>>> import numpy as np
>>> np.set_printoptions(precision=1, suppress=True, linewidth=100, floatmode="fixed")
>>> X = np.load("w.npy")
>>> X
array([[2, 2, 2, 4, 0, 5, 2, 2, 2, 4, 4, 0],
       [2, 2, 1, 3, 4, 2, 5, 6, 2, 3, 4, 6],
       [2, 1, 4, 2, 2, 6, 6, 3, 4, 2, 3, 4],
       [4, 3, 2, 4, 3, 4, 4, 0, 4, 2, 0, 0],
       [0, 4, 2, 3, 4, 2, 3, 3, 4, 3, 5, 1],
       [5, 2, 6, 4, 2, 0, 3, 4, 3, 6, 4, 3],
       [2, 5, 6, 4, 3, 3, 2, 2, 4, 1, 6, 4],
       [2, 6, 3, 0, 3, 4, 2, 2, 0, 3, 3, 3],
       [2, 2, 4, 4, 4, 3, 4, 0, 2, 3, 4, 3],
       [4, 3, 2, 2, 3, 6, 1, 3, 3, 4, 1, 4],
       [4, 4, 3, 0, 5, 4, 6, 3, 4, 1, 6, 5],
       [0, 6, 4, 0, 1, 3, 4, 3, 3, 4, 5, 0]])
>>> # symmetric, so the eigenvalues are real
>>> vals, vecs = np.linalg.eigvalsh(X)
Traceback (most recent call last):
  File "<python-input-5>", line 1, in <module>
    vals, vecs = np.linalg.eigvalsh(X)
    ^^^^^^^^^^
ValueError: too many values to unpack (expected 2)
>>> vals, vecs = np.linalg.eigh(X)
>>> vals
array([-8.2, -7.5, -5.7, -4.5, -3.5,  0.5,  2.1,  2.7,  4.7,  6.3,  8.1, 37.0])
>>> np.linalg.eigvalsh(X + 4 * np.eye(12))
array([-4.2, -3.5, -1.7, -0.5,  0.5,  4.5,  6.1,  6.7,  8.7, 10.3, 12.1, 41.0])
>>> np.abs(vecs[:, -1]).round(6).argmax()
np.int64(10)
>>> (vals > 1e-8).sum(), (vals < -1e-8).sum()
(np.int64(7), np.int64(5))
>>> np.round(vecs.T @ X @ vecs, 1) + 0
array([[-8.2,  0.0,  0.0,  0.0,  0.0,  0.0,  0.0,  0.0,  0.0,  0.0,  0.0,  0.0],
       [ 0.0, -7.5,  0.0,  0.0,  0.0,  0.0,  0.0,  0.0,  0.0,  0.0,  0.0,  0.0],
       [ 0.0,  0.0, -5.7,  0.0,  0.0,  0.0,  0.0,  0.0,  0.0,  0.0,  0.0,  0.0],
       [ 0.0,  0.0,  0.0, -4.5,  0.0,  0.0,  0.0,  0.0,  0.0,  0.0,  0.0,  0.0],
       [ 0.0,  0.0,  0.0,  0.0, -3.5,  0.0,  0.0,  0.0,  0.0,  0.0,  0.0,  0.0],
       [ 0.0,  0.0,  0.0,  0.0,  0.0,  0.5,  0.0,  0.0,  0.0,  0.0,  0.0,  0.0],
       [ 0.0,  0.0,  0.0,  0.0,  0.0,  0.0,  2.1,  0.0,  0.0,  0.0,  0.0,  0.0],
       [ 0.0,  0.0,  0.0,  0.0,  0.0,  0.0,  0.0,  2.7,  0.0,  0.0,  0.0,  0.0],
       [ 0.0,  0.0,  0.0,  0.0,  0.0,  0.0,  0.0,  0.0,  4.7,  0.0,  0.0,  0.0],
       [ 0.0,  0.0,  0.0,  0.0,  0.0,  0.0,  0.0,  0.0,  0.0,  6.3,  0.0,  0.0],
       [ 0.0,  0.0,  0.0,  0.0,  0.0,  0.0,  0.0,  0.0,  0.0,  0.0,  8.1,  0.0],
       [ 0.0,  0.0,  0.0,  0.0,  0.0,  0.0,  0.0,  0.0,  0.0,  0.0,  0.0, 37.0]])
>>> np.linalg.eigvalsh(X @ X)
array([   0.2,    4.4,    7.1,   12.0,   20.7,   22.1,   32.3,   39.2,   55.8,   65.6,   66.5,
       1370.0])
>>> np.round(vecs @ np.diag(vals) @ vecs.T, 1) + 0
array([[2.0, 2.0, 2.0, 4.0, 0.0, 5.0, 2.0, 2.0, 2.0, 4.0, 4.0, 0.0],
       [2.0, 2.0, 1.0, 3.0, 4.0, 2.0, 5.0, 6.0, 2.0, 3.0, 4.0, 6.0],
       [2.0, 1.0, 4.0, 2.0, 2.0, 6.0, 6.0, 3.0, 4.0, 2.0, 3.0, 4.0],
       [4.0, 3.0, 2.0, 4.0, 3.0, 4.0, 4.0, 0.0, 4.0, 2.0, 0.0, 0.0],
       [0.0, 4.0, 2.0, 3.0, 4.0, 2.0, 3.0, 3.0, 4.0, 3.0, 5.0, 1.0],
       [5.0, 2.0, 6.0, 4.0, 2.0, 0.0, 3.0, 4.0, 3.0, 6.0, 4.0, 3.0],
       [2.0, 5.0, 6.0, 4.0, 3.0, 3.0, 2.0, 2.0, 4.0, 1.0, 6.0, 4.0],
       [2.0, 6.0, 3.0, 0.0, 3.0, 4.0, 2.0, 2.0, 0.0, 3.0, 3.0, 3.0],
       [2.0, 2.0, 4.0, 4.0, 4.0, 3.0, 4.0, 0.0, 2.0, 3.0, 4.0, 3.0],
       [4.0, 3.0, 2.0, 2.0, 3.0, 6.0, 1.0, 3.0, 3.0, 4.0, 1.0, 4.0],
       [4.0, 4.0, 3.0, 0.0, 5.0, 4.0, 6.0, 3.0, 4.0, 1.0, 6.0, 5.0],
       [0.0, 6.0, 4.0, 0.0, 1.0, 3.0, 4.0, 3.0, 3.0, 4.0, 5.0, 0.0]])
>>> np.unique(vals.round(6) + 0, return_counts=True)[1]
array([1, 1, 1, 1, 1, 1, 1, 1, 1, 1, 1, 1])
>>> np.sort(np.abs(np.linalg.eigvals(X)))
array([ 0.5,  2.1,  2.7,  3.5,  4.5,  4.7,  5.7,  6.3,  7.5,  8.1,  8.2, 37.0])
>>> np.linalg.matrix_power(X, 3)
array([[2652, 3569, 3620, 2752, 3036, 3786, 3816, 2851, 3225, 3272, 4161, 3027],
       [3569, 4692, 4744, 3531, 4296, 4888, 5277, 4044, 4276, 4233, 5648, 4469],
       [3620, 4744, 4848, 3580, 4255, 5131, 5345, 3915, 4389, 4235, 5623, 4364],
       [2752, 3531, 3580, 2762, 3137, 3825, 3880, 2753, 3281, 3172, 4027, 3058],
       [3036, 4296, 4255, 3137, 3714, 4309, 4572, 3424, 3813, 3746, 5042, 3674],
       [3786, 4888, 5131, 3825, 4309, 4968, 5327, 4078, 4457, 4564, 5838, 4409],
       [3816, 5277, 5345, 3880, 4572, 5327, 5582, 4156, 4688, 4560, 6200, 4611],
       [2851, 4044, 3915, 2753, 3424, 4078, 4156, 3138, 3425, 3446, 4575, 3457],
       [3225, 4276, 4389, 3281, 3813, 4457, 4688, 3425, 3890, 3814, 5059, 3830],
       [3272, 4233, 4235, 3172, 3746, 4564, 4560, 3446, 3814, 3820, 4844, 3833],
       [4161, 5648, 5623, 4027, 5042, 5838, 6200, 4575, 5059, 4844, 6646, 5137],
       [3027, 4469, 4364, 3058, 3674, 4409, 4611, 3457, 3830, 3833, 5137, 3630]])
>>> round(float(np.linalg.eigvalsh(X).min()), 1)
-8.2
>>> W1 = np.array([[0, 3, 1, 0, 1, 1],
...     [3, 1, 3, 2, 3, 0],
...     [0, 2, 2, 2, 3, 1],
...     [3, 1, 1, 2, 2, 3],
...     [2, 3, 3, 2, 1, 3],
...     [0, 2, 0, 2, 1, 3],
...     [1, 3, 3, 0, 2, 2],
...     [1, 1, 1, 1, 0, 0],
...     [2, 3, 2, 2, 2, 1],
...     [2, 3, 3, 0, 1, 1],
...     [3, 0, 0, 0, 0, 1],
...     [2, 0, 3, 2, 0, 3]])
>>> coef = np.array([-2, -3, 0, 0, 2, 0])
>>> hid = np.maximum(X @ W1 + coef, 0)
>>> (hid > 0).astype(int)
array([[1, 1, 1, 1, 1, 1],
       [1, 1, 1, 1, 1, 1],
       [1, 1, 1, 1, 1, 1],
       [1, 1, 1, 1, 1, 1],
       [1, 1, 1, 1, 1, 1],
       [1, 1, 1, 1, 1, 1],
       [1, 1, 1, 1, 1, 1],
       [1, 1, 1, 1, 1, 1],
       [1, 1, 1, 1, 1, 1],
       [1, 1, 1, 1, 1, 1],
       [1, 1, 1, 1, 1, 1],
       [1, 1, 1, 1, 1, 1]])
>>> hid
array([[44, 49, 40, 32, 41, 45],
       [66, 62, 77, 46, 42, 67],
       [49, 71, 68, 49, 53, 69],
       [41, 67, 56, 40, 54, 53],
       [64, 57, 63, 43, 49, 50],
       [63, 76, 79, 44, 59, 57],
       [71, 62, 73, 60, 64, 65],
       [47, 49, 61, 40, 45, 45],
       [56, 62, 66, 44, 52, 65],
       [48, 66, 64, 49, 46, 61],
       [67, 78, 84, 53, 57, 72],
       [54, 56, 62, 37, 54, 36]])
>>> np.linalg.matrix_rank(hid)
np.int64(6)
>>> (hid > 0).mean(axis=0)
array([1.0, 1.0, 1.0, 1.0, 1.0, 1.0])
>>> cent = np.array([[1, -2, 4],
...     [5, 4, 3],
...     [-1, -5, -4],
...     [-5, -4, -5],
...     [1, 0, -2],
...     [3, 1, 0]])
>>> W1 @ cent
array([[ 18,   8,   3],
       [ -2, -25, -13],
       [  4,  -9, -18],
       [  8, -12,  -3],
       [ 14, -12,  -7],
       [ 10,   3,  -6],
       [ 21,  -3,  -3],
       [  0,  -7,  -2],
       [ 10,  -9,  -5],
       [ 18,  -6,   3],
       [  6,  -5,  12],
       [ -2, -24, -14]])
>>> hid @ cent
array([[ 265, -175,  -79],
       [ 312, -386, -172],
       [ 351, -281, -214],
       [ 333, -201, -167],
       [ 270, -337, -138],
       [ 374, -336, -174],
       [ 267, -434, -250],
       [ 211, -318, -199],
       [ 327, -305, -178],
       [ 298, -287, -203],
       [ 381, -382, -213],
       [ 249, -306, -157]])
>>> (hid @ cent).round(6).argmax(axis=1)
array([0, 0, 0, 0, 0, 0, 0, 0, 0, 0, 0, 0])
>>> M = np.load("dump.npy")
>>> M
array([[ 0.9, -0.9,  0.4, -0.7,  0.6,  0.7, -0.8,  0.9, -0.5],
       [ 0.7, -0.8,  0.3, -0.3,  0.7,  0.4, -0.2,  0.5, -0.4],
       [ 0.6, -0.6, -0.5, -0.2,  0.2,  0.3, -1.0,  0.9,  0.1],
       [ 0.7, -0.9,  0.8,  0.0,  1.0,  0.5,  0.9, -0.2, -0.8],
       [ 0.5, -0.9, -0.2,  0.4,  0.9,  0.3, -0.2,  0.5, -0.5],
       [ 0.1,  0.2,  0.8, -0.5, -0.4,  0.1,  0.9, -0.7, -0.2],
       [-0.6,  0.9,  0.4, -0.4, -0.9, -0.3,  0.7, -0.8,  0.5],
       [-0.4,  0.6, -1.0,  0.5, -0.7, -0.4, -1.0,  0.9,  0.8],
       [ 0.9, -0.9,  0.7, -0.9, -0.4,  0.7, -0.9,  0.9, -0.2],
       [-0.8,  0.2, -0.9,  1.0,  0.9, -0.6,  0.7, -0.6,  0.0],
       [-1.0,  0.7, -1.0,  1.0,  0.9, -0.9, -1.0,  0.6,  0.7],
       [ 0.4, -0.7, -1.0,  0.6,  0.6,  0.0, -1.0,  1.0,  0.5],
       [ 0.6, -0.3, -0.1, -0.6, -0.5,  0.3, -0.9,  0.8,  0.2],
       [-0.7,  0.1, -0.3,  0.9,  0.9, -0.5,  1.0, -0.8, -0.3],
       [ 1.0, -1.0,  1.0, -1.0, -0.7,  0.9, -0.1,  0.7, -0.7],
       [-0.5, -0.1, -1.0,  0.9,  0.7, -0.5, -1.0,  0.9,  0.6],
       [ 0.9, -0.4,  0.7, -1.0, -0.9,  0.7, -0.9,  0.8,  0.1],
       [-0.2,  0.9,  1.0, -0.9, -1.0,  0.0,  1.0, -0.9,  0.1],
       [ 0.8, -0.2,  0.9, -1.0, -0.9,  0.6, -0.3,  0.3, -0.1],
       [-0.9,  0.8, -0.4,  0.9,  0.4, -0.7,  1.0, -0.9,  0.1],
       [ 1.0, -1.0,  1.0, -1.0, -1.0,  1.0, -1.0,  1.0, -0.3],
       [-0.8,  0.7,  0.2,  0.8,  0.5, -0.6,  1.0, -1.0, -0.2],
       [-0.2,  0.0,  0.5,  0.2,  0.4, -0.1,  0.9, -0.7, -0.3],
       [ 0.7,  0.7,  1.0, -1.0, -1.0,  0.6,  0.5, -0.4,  0.2],
       [ 0.9, -0.4,  0.8, -1.0, -0.9,  0.7, -0.9,  0.8,  0.0],
       [-1.0,  0.8,  0.3,  0.9,  0.8, -0.7,  1.0, -1.0, -0.4],
       [ 0.0,  0.2,  1.0, -0.6,  0.0,  0.2,  1.0, -1.0, -0.7],
       [ 0.7, -0.2, -0.2, -0.8, -0.8,  0.4, -1.0,  0.9,  0.4],
       [ 1.0, -1.0, -0.2, -0.4,  1.0,  0.8, -1.0,  1.0, -0.6],
       [ 0.9, -0.2,  1.0, -1.0, -1.0,  0.9,  1.0, -0.8, -0.7],
       [-0.2,  0.8,  0.3, -0.6, -0.9, -0.1, -0.1, -0.3,  0.4],
       [ 0.6, -0.5,  1.0, -0.8,  0.2,  0.5,  1.0, -0.9, -0.8]])
>>> vec = np.array([2, 2, -2, 1, -1, -1, 1, -2, -1])
>>> rhs = M @ vec
>>> np.round(np.linalg.pinv(M) @ M, 1) + 0
array([[1.0, 0.0, 0.0, 0.0, 0.0, 0.0, 0.0, 0.0, 0.0],
       [0.0, 1.0, 0.0, 0.0, 0.0, 0.0, 0.0, 0.0, 0.0],
       [0.0, 0.0, 1.0, 0.0, 0.0, 0.0, 0.0, 0.0, 0.0],
       [0.0, 0.0, 0.0, 1.0, 0.0, 0.0, 0.0, 0.0, 0.0],
       [0.0, 0.0, 0.0, 0.0, 1.0, 0.0, 0.0, 0.0, 0.0],
       [0.0, 0.0, 0.0, 0.0, 0.0, 1.0, 0.0, 0.0, 0.0],
       [0.0, 0.0, 0.0, 0.0, 0.0, 0.0, 1.0, 0.0, 0.0],
       [0.0, 0.0, 0.0, 0.0, 0.0, 0.0, 0.0, 1.0, 0.0],
       [0.0, 0.0, 0.0, 0.0, 0.0, 0.0, 0.0, 0.0, 1.0]])
>>> np.linalg.lstsq(M, rhs)[0]
array([ 2.0,  2.0, -2.0,  1.0, -1.0, -1.0,  1.0, -2.0, -1.0])
>>> rng = np.random.default_rng(846)
>>> rhs = rhs + 0.3 * rng.normal(size=32)
>>> rhs
array([-5.1, -2.9, -2.2, -1.8, -1.8,  1.1,  2.3,  0.2, -5.4,  2.9, -0.6, -2.0, -2.3,  1.8, -4.1,
       -1.9, -3.9,  2.5, -1.7,  4.2, -5.8,  3.1,  1.5,  1.2, -4.0,  3.9,  1.2, -2.5, -4.6,  1.7,
        0.8,  0.3])
>>> coef, *_ = np.linalg.lstsq(M, rhs)
>>> np.round(M.T @ (rhs - M @ coef), 1) + 0
array([0.0, 0.0, 0.0, 0.0, 0.0, 0.0, 0.0, 0.0, 0.0])
>>> [round(float(np.linalg.norm(np.linalg.solve(M.T @ M + lam * np.eye(9), M.T @ rhs))), 2) for lam in (0, 1, 10, 100)]
[5.64, 2.68, 1.79, 0.78]
>>> labels = rng.permutation(9)
>>> M2 = M[:, labels] * rng.choice([-1, 1], 9)
>>> M2
array([[ 0.9,  0.4,  0.7,  0.9,  0.7,  0.5,  0.9, -0.8,  0.6],
       [ 0.5,  0.3,  0.3,  0.7,  0.4,  0.4,  0.8, -0.2,  0.7],
       [ 0.9, -0.5,  0.2,  0.6,  0.3, -0.1,  0.6, -1.0,  0.2],
       [-0.2,  0.8, -0.0,  0.7,  0.5,  0.8,  0.9,  0.9,  1.0],
       [ 0.5, -0.2, -0.4,  0.5,  0.3,  0.5,  0.9, -0.2,  0.9],
       [-0.7,  0.8,  0.5,  0.1,  0.1,  0.2, -0.2,  0.9, -0.4],
       [-0.8,  0.4,  0.4, -0.6, -0.3, -0.5, -0.9,  0.7, -0.9],
       [ 0.9, -1.0, -0.5, -0.4, -0.4, -0.8, -0.6, -1.0, -0.7],
       [ 0.9,  0.7,  0.9,  0.9,  0.7,  0.2,  0.9, -0.9, -0.4],
       [-0.6, -0.9, -1.0, -0.8, -0.6, -0.0, -0.2,  0.7,  0.9],
       [ 0.6, -1.0, -1.0, -1.0, -0.9, -0.7, -0.7, -1.0,  0.9],
       [ 1.0, -1.0, -0.6,  0.4,  0.0, -0.5,  0.7, -1.0,  0.6],
       [ 0.8, -0.1,  0.6,  0.6,  0.3, -0.2,  0.3, -0.9, -0.5],
       [-0.8, -0.3, -0.9, -0.7, -0.5,  0.3, -0.1,  1.0,  0.9],
       [ 0.7,  1.0,  1.0,  1.0,  0.9,  0.7,  1.0, -0.1, -0.7],
       [ 0.9, -1.0, -0.9, -0.5, -0.5, -0.6,  0.1, -1.0,  0.7],
       [ 0.8,  0.7,  1.0,  0.9,  0.7, -0.1,  0.4, -0.9, -0.9],
       [-0.9,  1.0,  0.9, -0.2,  0.0, -0.1, -0.9,  1.0, -1.0],
       [ 0.3,  0.9,  1.0,  0.8,  0.6,  0.1,  0.2, -0.3, -0.9],
       [-0.9, -0.4, -0.9, -0.9, -0.7, -0.1, -0.8,  1.0,  0.4],
       [ 1.0,  1.0,  1.0,  1.0,  1.0,  0.3,  1.0, -1.0, -1.0],
       [-1.0,  0.2, -0.8, -0.8, -0.6,  0.2, -0.7,  1.0,  0.5],
       [-0.7,  0.5, -0.2, -0.2, -0.1,  0.3, -0.0,  0.9,  0.4],
       [-0.4,  1.0,  1.0,  0.7,  0.6, -0.2, -0.7,  0.5, -1.0],
       [ 0.8,  0.8,  1.0,  0.9,  0.7, -0.0,  0.4, -0.9, -0.9],
       [-1.0,  0.3, -0.9, -1.0, -0.7,  0.4, -0.8,  1.0,  0.8],
       [-1.0,  1.0,  0.6,  0.0,  0.2,  0.7, -0.2,  1.0,  0.0],
       [ 0.9, -0.2,  0.8,  0.7,  0.4, -0.4,  0.2, -1.0, -0.8],
       [ 1.0, -0.2,  0.4,  1.0,  0.8,  0.6,  1.0, -1.0,  1.0],
       [-0.8,  1.0,  1.0,  0.9,  0.9,  0.7,  0.2,  1.0, -1.0],
       [-0.3,  0.3,  0.6, -0.2, -0.1, -0.4, -0.8, -0.1, -0.9],
       [-0.9,  1.0,  0.8,  0.6,  0.5,  0.8,  0.5,  1.0,  0.2]])
>>> U, _, Vh = np.linalg.svd(M.T @ M2)
>>> np.round(U @ Vh, 1) + 0
array([[ 0.0,  0.0,  0.0,  1.0,  0.0,  0.0,  0.0,  0.0,  0.0],
       [ 0.0,  0.0,  0.0,  0.0,  0.0,  0.0, -1.0,  0.0,  0.0],
       [ 0.0,  1.0,  0.0,  0.0,  0.0,  0.0,  0.0,  0.0,  0.0],
       [ 0.0,  0.0, -1.0,  0.0,  0.0,  0.0,  0.0,  0.0,  0.0],
       [ 0.0,  0.0,  0.0,  0.0,  0.0,  0.0,  0.0,  0.0,  1.0],
       [ 0.0,  0.0,  0.0,  0.0,  1.0,  0.0,  0.0,  0.0,  0.0],
       [ 0.0,  0.0,  0.0,  0.0,  0.0,  0.0,  0.0,  1.0,  0.0],
       [ 1.0,  0.0,  0.0,  0.0,  0.0,  0.0,  0.0,  0.0,  0.0],
       [ 0.0,  0.0,  0.0,  0.0,  0.0, -1.0,  0.0,  0.0,  0.0]])
>>> labels
array([7, 2, 3, 0, 5, 8, 1, 6, 4])
